$ ipython --no-banner

In [1]: import numpy as np

In [2]: import numpy.linalg as la

In [3]: np.set_printoptions(suppress=True, linewidth=120)

In [4]: X = np.load("m.npy")

In [5]: X
Out[5]: 
array([[0, 0, 0, 0, 0, 0, 1, 0, 0, 0, 0],
       [0, 0, 1, 0, 1, 0, 1, 0, 0, 0, 0],
       [0, 1, 0, 0, 0, 0, 1, 0, 0, 0, 0],
       [0, 0, 0, 0, 0, 1, 0, 0, 1, 1, 0],
       [0, 1, 0, 0, 0, 0, 1, 0, 0, 0, 0],
       [0, 0, 0, 1, 0, 0, 0, 1, 1, 1, 1],
       [1, 1, 1, 0, 1, 0, 0, 0, 0, 0, 0],
       [0, 0, 0, 0, 0, 1, 0, 0, 0, 1, 1],
       [0, 0, 0, 1, 0, 1, 0, 0, 0, 1, 0],
       [0, 0, 0, 1, 0, 1, 0, 1, 1, 0, 1],
       [0, 0, 0, 0, 0, 1, 0, 1, 0, 1, 0]])

In [6]: # column 4 repeats column 2

In [7]: U, sv, Vt = la.svd(X)

In [8]: V = Vt[:(sv > 1e-8).sum()]

In [9]: rng = np.random.default_rng(70301)

In [10]: x0 = X[5] + -1 * X[7] + rng.integers(2) * np.eye(11)[6]

In [11]: x0
Out[11]: array([ 0.,  0.,  0.,  1.,  0., -1.,  1.,  1.,  1.,  0.,  0.])

In [12]: np.allclose(V.T @ V @ x0, x0)
Out[12]: True

In [13]: np.round(V.T @ V, 3) + 0
Out[13]: 
array([[1. , 0. , 0. , 0. , 0. , 0. , 0. , 0. , 0. , 0. , 0. ],
       [0. , 1. , 0. , 0. , 0. , 0. , 0. , 0. , 0. , 0. , 0. ],
       [0. , 0. , 0.5, 0. , 0.5, 0. , 0. , 0. , 0. , 0. , 0. ],
       [0. , 0. , 0. , 1. , 0. , 0. , 0. , 0. , 0. , 0. , 0. ],
       [0. , 0. , 0.5, 0. , 0.5, 0. , 0. , 0. , 0. , 0. , 0. ],
       [0. , 0. , 0. , 0. , 0. , 1. , 0. , 0. , 0. , 0. , 0. ],
       [0. , 0. , 0. , 0. , 0. , 0. , 1. , 0. , 0. , 0. , 0. ],
       [0. , 0. , 0. , 0. , 0. , 0. , 0. , 1. , 0. , 0. , 0. ],
       [0. , 0. , 0. , 0. , 0. , 0. , 0. , 0. , 1. , 0. , 0. ],
       [0. , 0. , 0. , 0. , 0. , 0. , 0. , 0. , 0. , 1. , 0. ],
       [0. , 0. , 0. , 0. , 0. , 0. , 0. , 0. , 0. , 0. , 1. ]])

In [14]: np.round(np.diag(V.T @ V), 3)
Out[14]: array([1. , 1. , 0.5, 1. , 0.5, 1. , 1. , 1. , 1. , 1. , 1. ])

In [15]: np.round(X @ la.pinv(X) @ X, 3) + 0
Out[15]: 
array([[0., 0., 0., 0., 0., 0., 1., 0., 0., 0., 0.],
       [0., 0., 1., 0., 1., 0., 1., 0., 0., 0., 0.],
       [0., 1., 0., 0., 0., 0., 1., 0., 0., 0., 0.],
       [0., 0., 0., 0., 0., 1., 0., 0., 1., 1., 0.],
       [0., 1., 0., 0., 0., 0., 1., 0., 0., 0., 0.],
       [0., 0., 0., 1., 0., 0., 0., 1., 1., 1., 1.],
       [1., 1., 1., 0., 1., 0., 0., 0., 0., 0., 0.],
       [0., 0., 0., 0., 0., 1., 0., 0., 0., 1., 1.],
       [0., 0., 0., 1., 0., 1., 0., 0., 0., 1., 0.],
       [0., 0., 0., 1., 0., 1., 0., 1., 1., 0., 1.],
       [0., 0., 0., 0., 0., 1., 0., 1., 0., 1., 0.]])

In [16]: round(float(np.trace(la.pinv(X) @ X)), 3)
Out[16]: 10.0
